In [1]: import numpy as np

In [2]: np.set_printoptions(precision=2, suppress=True, linewidth=160)

In [3]: m1 = np.loadtxt("layer8.csv", delimiter=",")

In [4]: m1
Out[4]: 
array([[ 0., 26., 21.,  0.,  5., 14.,  0.],
       [21., 41.,  1.,  0.,  0., 44.,  0.],
       [ 0.,  0., 26., 16.,  9.,  0.,  4.],
       [ 0.,  9.,  0.,  0.,  0.,  2.,  0.],
       [17., 35.,  5.,  0.,  0.,  8., 10.],
       [ 0.,  0., 11.,  5.,  4.,  0.,  0.],
       [ 0.,  0., 34.,  3., 14.,  0., 13.],
       [ 0.,  0., 26., 35.,  2.,  0., 26.],
       [23., 20., 20.,  0.,  0.,  8., 25.],
       [ 0.,  0., 37., 19.,  5.,  0., 24.],
       [ 1.,  9.,  0., 17.,  0.,  0.,  0.],
       [ 0.,  0.,  0.,  9.,  0.,  0.,  0.],
       [ 0.,  0., 17., 10., 21.,  0., 17.],
       [37.,  0.,  6.,  1., 10.,  8., 29.],
       [19.,  0.,  3., 21.,  5.,  0., 26.],
       [ 0.,  0.,  0.,  7., 31.,  0.,  1.],
       [ 0.,  0., 13., 22.,  0.,  0.,  0.],
       [ 0., 19., 29.,  0., 12., 17.,  4.],
       [ 0.,  0., 17., 24.,  4.,  0., 14.],
       [13., 32.,  9.,  0.,  0., 20.,  7.],
       [ 0.,  0.,  9.,  0., 31., 14.,  3.],
       [37.,  0., 12.,  0.,  0.,  8., 32.],
       [ 0.,  0., 18.,  9.,  7.,  0., 15.],
       [ 0.,  8., 25.,  0., 14.,  0.,  0.]])

In [5]: C = m1[[15, 19]].astype(float)

In [6]: for _ in range(4):
   ...:     lab = np.linalg.norm(m1[:, None] - C, axis=-1).argmin(axis=1)
   ...:     C = np.array([m1[lab == j].mean(axis=0) for j in range(2)])
   ...: 

In [7]: lab
Out[7]: array([1, 1, 0, 0, 1, 0, 0, 0, 1, 0, 0, 0, 0, 1, 0, 0, 0, 1, 0, 1, 0, 1, 0, 0])

In [8]: np.bincount(lab)
Out[8]: array([16,  8])

In [9]: dist = np.linalg.norm(m1[:, None] - m1[None], axis=-1)

In [10]: (dist + 1e9 * np.eye(24)).round(6).argmin(axis=1)
Out[10]: array([17, 19, 22, 11, 19, 11, 23, 18, 21,  7, 11, 10, 22, 21, 18, 20, 18,  0, 16,  4, 15, 13, 12,  6])

In [11]: np.unravel_index(dist.round(6).argmax(), dist.shape)
Out[11]: (np.int64(1), np.int64(7))

In [12]: np.linalg.matrix_rank(dist ** 2)
Out[12]: np.int64(9)

In [13]: np.flatnonzero(dist[19] < dist.mean() / 2)
Out[13]: array([ 4, 19])

In [14]: dist.mean(axis=1).argmax()
Out[14]: np.int64(1)

In [15]: Ac = (m1 - m1.mean(axis=0)) / m1.std(axis=0)

In [16]: np.argwhere(np.abs(Ac) > 2)
Out[16]: 
array([[ 1,  1],
       [ 1,  5],
       [ 4,  1],
       [ 7,  3],
       [ 9,  2],
       [13,  0],
       [15,  4],
       [20,  4],
       [21,  0]])

In [17]: coef = np.linalg.lstsq(np.delete(Ac, 2, axis=1), Ac[:, 2])[0]

In [18]: round(1 - np.var(Ac[:, 2] - np.delete(Ac, 2, axis=1) @ coef), 2)
Out[18]: np.float64(0.54)

In [19]: np.abs(coef).argmax()
Out[19]: np.int64(0)

In [20]: A = np.array([[4, 4, 0, 0, 0],
    ...:     [4, 4, 0, 0, 0],
    ...:     [0, 0, 0, 0, 0],
    ...:     [0, 0, 0, 0, 0],
    ...:     [0, 0, 0, 0, 0]])

In [21]: A2 = np.array([[2, 1, -1], [2, -2, 2], [-2, 1, 1], [2, 1, -1], [-2, 0, 0]])

In [22]: np.vstack([A, A2.T]).shape
Out[22]: (8, 5)

In [23]: np.einsum("ik,kj->ij", A, A2)
Out[23]: 
array([[16, -4,  4],
       [16, -4,  4],
       [ 0,  0,  0],
       [ 0,  0,  0],
       [ 0,  0,  0]])

In [24]: np.einsum("ij,ij->i", A, A)
Out[24]: array([32, 32,  0,  0,  0])

In [25]: A2.T @ A.T
Out[25]: 
array([[16, 16,  0,  0,  0],
       [-4, -4,  0,  0,  0],
       [ 4,  4,  0,  0,  0]])

In [26]: theta = np.radians(72)

In [27]: r_ = np.eye(5)

In [28]: r_[1, 1] = r_[3, 3] = np.cos(theta)

In [29]: r_[1, 3], r_[3, 1] = -np.sin(theta), np.sin(theta)

In [30]: r_
Out[30]: 
array([[ 1.  ,  0.  ,  0.  ,  0.  ,  0.  ],
       [ 0.  ,  0.31,  0.  , -0.95,  0.  ],
       [ 0.  ,  0.  ,  1.  ,  0.  ,  0.  ],
       [ 0.  ,  0.95,  0.  ,  0.31,  0.  ],
       [ 0.  ,  0.  ,  0.  ,  0.  ,  1.  ]])

In [31]: A2 = A @ r_.T

In [32]: np.round(np.linalg.svd(A, compute_uv=False), 2) + 0, np.round(np.linalg.svd(A2, compute_uv=False), 2) + 0
Out[32]: (array([8., 0., 0., 0., 0.]), array([8., 0., 0., 0., 0.]))

In [33]: W = np.array([[-1, -1, -4, -5, 5],
    ...:     [-1, 1, 1, -3, 2],
    ...:     [-3, -3, -1, -2, -1],
    ...:     [-2, 1, -2, 0, -2],
    ...:     [0, -3, 5, -5, -4]])

In [34]: coef = np.array([3, 2, 2, 2, 1])

In [35]: hid = np.maximum(r_ @ W + coef, 0)

In [36]: np.linalg.matrix_rank(hid)
Out[36]: np.int64(5)

In [37]: (hid > 0).mean(axis=0)
Out[37]: array([0.8, 0.6, 0.8, 0.2, 0.6])

In [38]: C = np.array([[-1, -1, 2], [-1, 1, -2], [0, -1, -2], [-1, 0, -1], [0, -2, -2]])

In [39]: W @ C
Out[39]: 
array([[ 7, -6,  3],
       [ 3, -3, -7],
       [ 8,  3,  6],
       [ 1,  9,  2],
       [ 8,  0,  9]])

In [40]: C = np.array([[2, -1, -4, -1, 5, -2],
    ...:     [0, 4, 5, -5, -4, -4],
    ...:     [-1, -3, -5, 5, -2, 0]])

In [41]: rng = np.random.default_rng(4208)

In [42]: data = rng.normal(size=(22, 3)) @ C + np.array([6, 8, 4, 8, 9, 9])

In [43]: data
Out[43]: 
array([[  7.27,  14.11,  11.3 ,  -1.14,   7.03,   3.38],
       [  3.32,   9.25,   8.89,   9.46,   1.97,  11.14],
       [  8.2 ,  -2.5 , -15.4 ,  18.81,  20.21,  10.64],
       [  7.68,   9.17,   6.25,   4.51,  14.73,  10.63],
       [ 10.78,  10.53,   5.48,  -0.76,  21.62,   7.7 ],
       [  3.95,  13.1 ,  16.02,   3.8 ,   3.02,  11.81],
       [  6.12,   8.59,   1.62,   7.27,   5.27,   3.17],
       [  4.55,   4.93,   2.59,  13.45,   9.68,  15.01],
       [  4.01,   8.49,   5.49,   9.71,   2.39,   8.29],
       [  8.11,   2.5 , -10.75,  12.74,  13.06,   2.83],
       [  8.03,   4.2 ,  -6.46,  10.61,  13.5 ,   4.73],
       [  2.1 ,  -0.71,  -5.16,  23.44,   5.76,  17.32],
       [  4.69,   4.  ,  -0.21,  14.53,   9.22,  13.24],
       [  4.38,   7.41,   5.67,  10.55,   6.56,  12.32],
       [  8.94,   3.91,  -3.27,   9.72,  21.14,  11.93],
       [  6.22,   2.26,  -6.07,  15.05,  12.21,   9.97],
       [  8.37,  -9.44, -27.51,  27.45,  23.82,  11.84],
       [  6.78,   2.18,  -5.5 ,  14.45,  15.04,  11.66],
       [  7.09,  16.89,  18.58,  -4.57,   7.96,   7.  ],
       [  5.03,   6.63,   2.86,  10.84,   7.59,  10.55],
       [  7.25,   4.17,  -2.61,  11.38,  15.23,  10.79],
       [  5.99,   1.97,  -3.42,  15.55,  15.15,  15.24]])

In [44]: lab = data[:, 1] > np.median(data[:, 1])

In [45]: f = data[lab].mean(axis=0) - data[~lab].mean(axis=0)

In [46]: lab.astype(int)
Out[46]: array([1, 1, 0, 1, 1, 1, 1, 1, 1, 0, 0, 0, 0, 1, 0, 0, 0, 0, 1, 1, 0, 0])

In [47]: (((data - data.mean(axis=0)) @ f > 0) == lab).mean()
Out[47]: np.float64(1.0)

In [48]: ((data - data.mean(axis=0)) @ f > 0).astype(int)
Out[48]: array([1, 1, 0, 1, 1, 1, 1, 1, 1, 0, 0, 0, 0, 1, 0, 0, 0, 0, 1, 1, 0, 0])

In [49]: np.argsort(-np.abs(f).round(6), kind="stable")
Out[49]: array([2, 3, 1, 4, 5, 0])

In [50]: dist = np.linalg.norm(data[:, None] - data[None], axis=-1)

In [51]: np.linalg.matrix_rank(dist ** 2)
Out[51]: np.int64(5)

In [52]: dist.mean(axis=1).argmax()
Out[52]: np.int64(16)

In [53]: (dist + 1e9 * np.eye(22)).round(6).argmin(axis=1)
Out[53]: array([18,  8, 17,  4,  3,  1,  8, 12,  1, 10,  9, 12,  7, 19, 20, 17,  2, 15,  0, 13, 17, 17])

In [54]: np.round(np.linalg.norm(data, 2) / np.linalg.norm(data), 2)
Out[54]: np.float64(0.83)

In [55]: A2 = np.array([[1, 2], [1, 0], [0, 2]])

In [56]: mat = np.kron(np.eye(3, dtype=int), A2)

In [57]: mat
Out[57]: 
array([[1, 2, 0, 0, 0, 0],
       [1, 0, 0, 0, 0, 0],
       [0, 2, 0, 0, 0, 0],
       [0, 0, 1, 2, 0, 0],
       [0, 0, 1, 0, 0, 0],
       [0, 0, 0, 2, 0, 0],
       [0, 0, 0, 0, 1, 2],
       [0, 0, 0, 0, 1, 0],
       [0, 0, 0, 0, 0, 2]])

In [58]: A2 = np.c_[mat[:, :3] @ np.array([[3, 1, 2], [3, 1, 1], [3, 3, 3]]), np.array([0, 3, 1, 0, 0, 2, 3, 1, 0])]

In [59]: A2
Out[59]: 
array([[9, 3, 4, 0],
       [3, 1, 2, 3],
       [6, 2, 2, 1],
       [3, 3, 3, 0],
       [3, 3, 3, 0],
       [0, 0, 0, 2],
       [0, 0, 0, 3],
       [0, 0, 0, 1],
       [0, 0, 0, 0]])

In [60]: np.round(np.linalg.lstsq(mat, A2[:, 0])[0], 2) + 0
Out[60]: array([3., 3., 3., 0., 0., 0.])

In [61]: np.linalg.matrix_rank(np.c_[mat, A2])
Out[61]: np.int64(7)

In [62]: np.round(np.linalg.norm(A2 - mat @ np.linalg.lstsq(mat, A2)[0], axis=0), 2) + 0
Out[62]: array([0.  , 0.  , 0.  , 2.83])

In [63]: f = np.array([5, 4])

In [64]: np.array([np.convolve(row, f, "same") for row in A2])
Out[64]: 
array([[45, 51, 32, 16],
       [15, 17, 14, 23],
       [30, 34, 18, 13],
       [15, 27, 27, 12],
       [15, 27, 27, 12],
       [ 0,  0,  0, 10],
       [ 0,  0,  0, 15],
       [ 0,  0,  0,  5],
       [ 0,  0,  0,  0]])

In [65]: lab = rng.permutation(6)

In [66]: A2 = mat[:, lab] * rng.choice([-1, 1], 6)

In [67]: A2
Out[67]: 
array([[ 0, -1,  0, -2,  0,  0],
       [ 0, -1,  0,  0,  0,  0],
       [ 0,  0,  0, -2,  0,  0],
       [ 0,  0,  2,  0,  0,  1],
       [ 0,  0,  0,  0,  0,  1],
       [ 0,  0,  2,  0,  0,  0],
       [ 1,  0,  0,  0, -2,  0],
       [ 1,  0,  0,  0,  0,  0],
       [ 0,  0,  0,  0, -2,  0]])

In [68]: U, _, vt = np.linalg.svd(mat.T @ A2)

In [69]: lab
Out[69]: array([4, 0, 3, 1, 5, 2])

In [70]: np.round(np.linalg.lstsq(mat, A2)[0], 2) + 0
Out[70]: 
array([[ 0., -1.,  0.,  0.,  0.,  0.],
       [ 0.,  0.,  0., -1.,  0.,  0.],
       [ 0.,  0.,  0.,  0.,  0.,  1.],
       [ 0.,  0.,  1.,  0.,  0.,  0.],
       [ 1.,  0.,  0.,  0.,  0.,  0.],
       [ 0.,  0.,  0.,  0., -1.,  0.]])

In [71]: M = np.eye(5, dtype=int)[rng.permutation(5)] * np.array([1, 2, 2, 3, 1])

In [72]: M
Out[72]: 
array([[0, 0, 0, 0, 1],
       [0, 0, 0, 3, 0],
       [1, 0, 0, 0, 0],
       [0, 0, 2, 0, 0],
       [0, 2, 0, 0, 0]])

In [73]: x = np.array([-6, -3, 4, 7, -6])

In [74]: h = np.maximum(M @ x, 0)

In [75]: np.maximum(M @ x, 0) - np.maximum(-M @ x, 0)
Out[75]: array([-6, 21, -6,  8, -6])

In [76]: J = np.loadtxt("x.csv", delimiter=",")

In [77]: J
Out[77]: 
array([[ 0.87,  1.29, -0.92, -0.48,  1.28],
       [-1.6 , -2.6 ,  1.74,  0.89, -2.42],
       [ 1.59,  2.38, -1.63, -0.85,  2.38],
       [-0.83, -1.22,  0.78,  0.39, -1.16],
       [ 0.78,  1.22, -0.75, -0.42,  1.2 ],
       [-0.1 , -0.19,  0.05,  0.09, -0.19],
       [-1.98, -3.09,  2.02,  1.02, -3.  ],
       [-0.76, -1.19,  0.74,  0.41, -1.22],
       [ 2.15,  3.1 , -2.05, -0.91,  3.16],
       [ 2.15,  3.25, -2.05, -1.08,  3.1 ],
       [-2.99, -4.42,  2.97,  1.51, -4.37],
       [-0.95, -1.36,  0.93,  0.55, -1.36],
       [ 1.88,  2.93, -1.96, -0.97,  2.99],
       [ 0.28,  0.22, -0.16, -0.14,  0.34],
       [-1.6 , -2.41,  1.66,  0.81, -2.48],
       [-0.06, -0.02,  0.05,  0.01, -0.06],
       [ 0.34,  0.71, -0.49, -0.26,  0.69],
       [-0.45, -0.67,  0.39,  0.34, -0.59],
       [ 0.58,  1.  , -0.73, -0.3 ,  0.98],
       [-0.13, -0.31,  0.15,  0.1 , -0.36],
       [ 0.77,  1.  , -0.67, -0.29,  1.03],
       [ 0.97,  1.43, -0.91, -0.47,  1.36],
       [ 2.94,  4.47, -2.96, -1.36,  4.32],
       [ 3.57,  5.23, -3.47, -1.73,  5.32],
       [ 1.04,  1.7 , -1.2 , -0.47,  1.62],
       [ 1.97,  2.85, -1.85, -1.03,  2.89],
       [ 0.66,  0.98, -0.72, -0.33,  1.09],
       [-3.13, -4.72,  3.17,  1.46, -4.73],
       [ 1.75,  2.63, -1.8 , -0.86,  2.57],
       [-0.55, -0.82,  0.54,  0.26, -0.81],
       [-1.12, -1.69,  1.1 ,  0.44, -1.69]])

In [78]: C = J[[3, 26]].astype(float)

In [79]: for _ in range(5):
    ...:     lab = np.linalg.norm(J[:, None] - C, axis=-1).argmin(axis=1)
    ...:     C = np.array([J[lab == j].mean(axis=0) for j in range(2)])
    ...: 

In [80]: lab
Out[80]: array([1, 0, 1, 0, 1, 0, 0, 0, 1, 1, 0, 0, 1, 1, 0, 0, 1, 0, 1, 0, 1, 1, 1, 1, 1, 1, 1, 0, 1, 0, 0])

In [81]: C
Out[81]: 
array([[-1.16, -1.77,  1.16,  0.59, -1.75],
       [ 1.43,  2.14, -1.43, -0.7 ,  2.14]])

In [82]: np.abs(C[1] - C[0]).argmax()
Out[82]: np.int64(1)

In [83]: C[1] - C[0]
Out[83]: array([ 2.59,  3.91, -2.59, -1.29,  3.88])

In [84]: round(np.log10(np.linalg.cond(J)))
Out[84]: 2

In [85]: lab = J[:, 4] > np.median(J[:, 4])

In [86]: f = J[lab].mean(axis=0) - J[~lab].mean(axis=0)

In [87]: np.argsort(-np.abs(f).round(6), kind="stable")
Out[87]: array([1, 4, 2, 0, 3])

In [88]: Ac = J - J.mean(axis=0)

In [89]: vecs = np.linalg.svd(Ac)[2][:1]

In [90]: A2 = Ac - Ac @ vecs.T @ vecs

In [91]: np.round(np.linalg.norm(A2) / np.linalg.norm(Ac), 2)
Out[91]: np.float64(0.02)

In [92]: np.diag(vecs.T @ vecs)
Out[92]: array([0.15, 0.34, 0.15, 0.04, 0.33])

In [93]: np.cov(Ac @ vecs.T, rowvar=False)
Out[93]: array(17.53)

In [94]: A2.std(axis=0)
Out[94]: array([0.05, 0.04, 0.04, 0.06, 0.04])

In [95]: (Ac @ vecs.T).std(axis=0)
Out[95]: array([4.12])

In [96]: x = np.array([0, 2, 5, 4, 2])

In [97]: y = J @ x

In [98]: np.round(np.linalg.solve(J.T @ J, J.T @ y), 2) + 0
Out[98]: array([0., 2., 5., 4., 2.])

In [99]: np.round(np.linalg.pinv(J) @ J, 2) + 0
Out[99]: 
array([[1., 0., 0., 0., 0.],
       [0., 1., 0., 0., 0.],
       [0., 0., 1., 0., 0.],
       [0., 0., 0., 1., 0.],
       [0., 0., 0., 0., 1.]])

In [100]: y = y + 0.05 * rng.normal(size=31)

In [101]: y
Out[101]: 
array([-1.37,  2.11, -2.01,  0.67, -0.59, -0.17,  1.95,  0.57, -1.3 , -1.88,  3.4 ,  1.49, -1.85, -0.22,  1.72,  0.09, -0.66,  0.75, -0.87, -0.21, -0.43,
       -0.85, -2.63, -3.26, -1.22, -1.91, -0.82,  2.8 , -2.05,  0.44,  0.5 ])

In [102]: coef, *_ = np.linalg.lstsq(J, y)

In [103]: round(np.linalg.norm(y - J @ coef), 2)
Out[103]: np.float64(0.22)

In [104]: np.round(J.T @ (y - J @ coef), 2) + 0
Out[104]: array([0., 0., 0., 0., 0.])

In [105]: [round(float(np.linalg.norm(np.linalg.solve(J.T @ J + lam * np.eye(5), J.T @ y))), 2) for lam in (0, 1, 10, 100)]
Out[105]: [7.11, 0.59, 0.37, 0.32]

In [106]: W0 = np.load("mat.npy")

In [107]: W0
Out[107]: 
array([[-2.,  1.,  0.],
       [ 0., -2.,  1.],
       [ 0.,  0., -2.]])

In [108]: np.prod(np.diag(W0)), round(float(np.linalg.det(W0)), 2)
Out[108]: (np.float64(-8.0), -8.0)

In [109]: W0 @ W0
Out[109]: 
array([[ 4., -4.,  1.],
       [ 0.,  4., -4.],
       [ 0.,  0.,  4.]])
